% python3 -q
>>> import numpy as np
>>> np.set_printoptions(precision=1, suppress=True, linewidth=120, legacy="1.25")
>>> rnd = lambda a: np.round(a, 1) + 0
>>> arr = np.diag(10 * np.array([-3, -3, -2, -5, -3, 0, 0, -3, 3])) + np.array([[2, 2, -1, 3, -1, 2, -3, -3, 3],
...     [-2, 0, 2, -3, -2, -3, -3, 3, 0],
...     [-3, 2, -3, 0, 2, -3, -2, -2, 2],
...     [2, 0, 2, -1, -3, 2, 2, 0, 2],
...     [-1, -3, 2, -2, 3, -2, 1, 0, 2],
...     [1, -2, 1, 0, -1, 0, 3, 3, -3],
...     [3, -3, -3, 3, -1, -1, -3, -1, -3],
...     [3, -2, 1, 0, -1, 1, 0, -3, 2],
...     [3, -1, 0, -3, 1, -1, 0, 1, 2]])
>>> arr
array([[-28,   2,  -1,   3,  -1,   2,  -3,  -3,   3],
       [ -2, -30,   2,  -3,  -2,  -3,  -3,   3,   0],
       [ -3,   2, -23,   0,   2,  -3,  -2,  -2,   2],
       [  2,   0,   2, -51,  -3,   2,   2,   0,   2],
       [ -1,  -3,   2,  -2, -27,  -2,   1,   0,   2],
       [  1,  -2,   1,   0,  -1,   0,   3,   3,  -3],
       [  3,  -3,  -3,   3,  -1,  -1,  -3,  -1,  -3],
       [  3,  -2,   1,   0,  -1,   1,   0, -33,   2],
       [  3,  -1,   0,  -3,   1,  -1,   0,   1,  32]])
>>> Uu, sig, Vh = np.linalg.svd(arr)
>>> rnd(sig)
array([52.2, 34.1, 32.3, 31.9, 29.2, 25.8, 22.1,  3.9,  0.2])
>>> out = Uu[:, :8] @ np.diag(sig[:8]) @ Vh[:8]
>>> rnd(np.linalg.norm(arr - out, 2)), rnd(sig[8])
(0.2, 0.2)
>>> rnd(out)
array([[-28. ,   2. ,  -1. ,   3. ,  -1. ,   2. ,  -3. ,  -3. ,   3. ],
       [ -2. , -30. ,   2. ,  -3. ,  -2. ,  -3. ,  -3. ,   3. ,   0. ],
       [ -3. ,   2. , -23. ,   0. ,   2. ,  -3. ,  -2. ,  -2. ,   2. ],
       [  2. ,   0. ,   2. , -51. ,  -3. ,   2. ,   2. ,   0. ,   2. ],
       [ -1. ,  -3. ,   2. ,  -2. , -27. ,  -2. ,   1. ,   0. ,   2. ],
       [  1. ,  -2. ,   1. ,   0. ,  -1. ,  -0.2,   3. ,   3. ,  -3. ],
       [  3. ,  -3. ,  -3. ,   3. ,  -1. ,  -1.2,  -3. ,  -1. ,  -3. ],
       [  3. ,  -2. ,   1. ,   0. ,  -1. ,   1. ,   0. , -33. ,   2. ],
       [  3. ,  -1. ,   0. ,  -3. ,   1. ,  -1. ,   0. ,   1. ,  32. ]])
>>> np.linalg.matrix_rank(out)
8
>>> np.linalg.matrix_rank(arr, rtol=0.05)
8
